$ python -q
>>> import numpy as np
>>> import numpy.linalg as la
>>> np.set_printoptions(suppress=True, linewidth=200)
>>> mat = np.load("test8.npy")
>>> print(mat)
[[3 3 3 3]
 [1 1 1 1]
 [2 2 2 2]
 [2 2 2 2]]
>>> rank = la.matrix_rank(mat)
>>> print(rank)
1
>>> N = la.svd(mat)[2][rank:].T
>>> print(np.round(mat @ N, 1) + 0)
[[0. 0. 0.]
 [0. 0. 0.]
 [0. 0. 0.]
 [0. 0. 0.]]
>>> print([int(la.matrix_rank(mat[:i])) for i in range(1, len(mat) + 1)])
[1, 1, 1, 1]
>>> print(np.allclose(mat @ N, 0))
True
>>> print(la.matrix_rank(mat.T @ mat), la.matrix_rank(mat @ mat.T))
1 1
>>> print(N.shape)
(4, 3)
>>> print([int(la.matrix_rank(np.delete(mat, i, axis=0))) for i in range(4)])
[1, 1, 1, 1]
>>> P = np.triu(np.array([[0, 0, 2, 2], [1, 2, 4, 4], [-5, -5, 1, 5], [1, 4, -4, -1]]), 1) + np.eye(4)
>>> B = P @ mat @ la.inv(P)
>>> print(round(la.det(B), 1))
0.0
>>> print(P @ mat - mat @ P)
[[  8.   8. -10. -25.]
 [ 16.  16.  10.   5.]
 [ 10.  10.  -2. -12.]
 [  0.   0. -12. -22.]]
>>> A = np.array([[-1, -1, -1, -1],
...     [-1, -2, -2, -2],
...     [-1, -2, -3, -3],
...     [-1, -2, -3, -4]])
>>> print(round(float(np.abs(la.eigvals(A)).max()), 1))
8.3
>>> print(np.allclose(A, A.T))
True
>>> print(np.allclose(A @ A.T, A.T @ A))
True
>>> print(np.round(la.det(A), 1))
1.0
>>> la.determinant(A)
Traceback (most recent call last):
  File "<python-input-23>", line 1, in <module>
    la.determinant(A)
    ^^^^^^^^^^^^^^
AttributeError: module 'numpy.linalg' has no attribute 'determinant'
>>> ev, V = la.eigvalsh(A)
Traceback (most recent call last):
  File "<python-input-24>", line 1, in <module>
    ev, V = la.eigvalsh(A)
    ^^^^^
ValueError: too many values to unpack (expected 2)
>>> ev, V = la.eigh(A)
>>> print(np.round(la.eigvalsh(A + -3 * np.eye(4)), 1))
[-11.3  -4.   -3.4  -3.3]
>>> print(np.round(V @ np.diag(ev) @ V.T, 1))
[[-1. -1. -1. -1.]
 [-1. -2. -2. -2.]
 [-1. -2. -3. -3.]
 [-1. -2. -3. -4.]]
